% python3 -q
>>> import numpy as np
>>> np.set_printoptions(precision=2, suppress=True, linewidth=120, legacy="1.25")
>>> data = np.load("sample18.npy")
>>> data
array([[0, 2, 6, 1, 9, 9, 2, 4, 8, 0, 0],
       [0, 0, 1, 4, 1, 5, 1, 2, 7, 3, 8],
       [0, 0, 0, 8, 8, 2, 8, 6, 8, 8, 6],
       [0, 0, 0, 0, 9, 9, 3, 6, 2, 9, 5],
       [0, 0, 0, 0, 0, 9, 2, 1, 8, 9, 2],
       [0, 0, 0, 0, 0, 0, 7, 3, 9, 3, 6],
       [0, 0, 0, 0, 0, 0, 0, 2, 0, 1, 1],
       [0, 0, 0, 0, 0, 0, 0, 0, 9, 1, 9],
       [0, 0, 0, 0, 0, 0, 0, 0, 0, 7, 3],
       [0, 0, 0, 0, 0, 0, 0, 0, 0, 0, 5],
       [0, 0, 0, 0, 0, 0, 0, 0, 0, 0, 0]])
>>> # rank 10
>>> np.sort(np.linalg.eigvals(data))
array([0., 0., 0., 0., 0., 0., 0., 0., 0., 0., 0.])
>>> np.linalg.matrix_rank(data - data[0, 0] * np.eye(11))
10
>>> np.prod(np.diag(data)), round(float(np.linalg.det(data)), 2)
(0, 0.0)
>>> A = np.array([[9.0, 9.0, -10.0, -1.0],
...     [-16.0, -17.0, 10.0, 2.0],
...     [0.0, 0.0, -9.0, 0.0],
...     [-18.0, -9.0, 10.0, -8.0]])
>>> r = np.linalg.matrix_rank(data)
>>> r
10
>>> null = np.linalg.svd(data)[2][r:].T
>>> np.allclose(data @ null, 0)
True
>>> [int(np.linalg.matrix_rank(np.delete(data, i, axis=0))) for i in range(11)]
[9, 9, 9, 9, 9, 9, 9, 9, 9, 9, 10]
>>> null @ null.T
array([[1., 0., 0., 0., 0., 0., 0., 0., 0., 0., 0.],
       [0., 0., 0., 0., 0., 0., 0., 0., 0., 0., 0.],
       [0., 0., 0., 0., 0., 0., 0., 0., 0., 0., 0.],
       [0., 0., 0., 0., 0., 0., 0., 0., 0., 0., 0.],
       [0., 0., 0., 0., 0., 0., 0., 0., 0., 0., 0.],
       [0., 0., 0., 0., 0., 0., 0., 0., 0., 0., 0.],
       [0., 0., 0., 0., 0., 0., 0., 0., 0., 0., 0.],
       [0., 0., 0., 0., 0., 0., 0., 0., 0., 0., 0.],
       [0., 0., 0., 0., 0., 0., 0., 0., 0., 0., 0.],
       [0., 0., 0., 0., 0., 0., 0., 0., 0., 0., 0.],
       [0., 0., 0., 0., 0., 0., 0., 0., 0., 0., 0.]])
>>> [int(np.linalg.matrix_rank(data[:, :j + 1])) for j in range(11)]
[0, 1, 2, 3, 4, 5, 6, 7, 8, 9, 10]
>>> null[:, 0] / null[np.abs(null[:, 0]).round(6).argmax(), 0]
array([ 1., -0., -0., -0., -0., -0., -0., -0., -0., -0., -0.])
>>> data @ null
array([[0.],
       [0.],
       [0.],
       [0.],
       [0.],
       [0.],
       [0.],
       [0.],
       [0.],
       [0.],
       [0.]])
>>> null.shape
(11, 1)
>>> proj = np.triu(np.array([[4, 5, 3, -3], [-1, 1, 5, -3], [5, 0, 1, -1], [-5, 0, 2, 5]]), 1) + np.eye(4)
>>> Y = proj @ A @ np.linalg.inv(proj)
>>> np.linalg.matrix_rank(Y)
4
>>> np.round(np.linalg.det(Y), 2)
-648.0
>>> np.poly(Y)
array([   1.,   25.,  199.,  423., -648.])
>>> np.kron(np.eye(2, dtype=int), A)
array([[  9.,   9., -10.,  -1.,   0.,   0.,  -0.,  -0.],
       [-16., -17.,  10.,   2.,  -0.,  -0.,   0.,   0.],
       [  0.,   0.,  -9.,   0.,   0.,   0.,  -0.,   0.],
       [-18.,  -9.,  10.,  -8.,  -0.,  -0.,   0.,  -0.],
       [  0.,   0.,  -0.,  -0.,   9.,   9., -10.,  -1.],
       [ -0.,  -0.,   0.,   0., -16., -17.,  10.,   2.],
       [  0.,   0.,  -0.,   0.,   0.,   0.,  -9.,   0.],
       [ -0.,  -0.,   0.,  -0., -18.,  -9.,  10.,  -8.]])
>>> np.round(np.linalg.det(2 * A), 2), round(float(np.linalg.det(A)), 2)
(-10368.0, -648.0)
>>> np.poly(A)
array([   1.,   25.,  199.,  423., -648.])
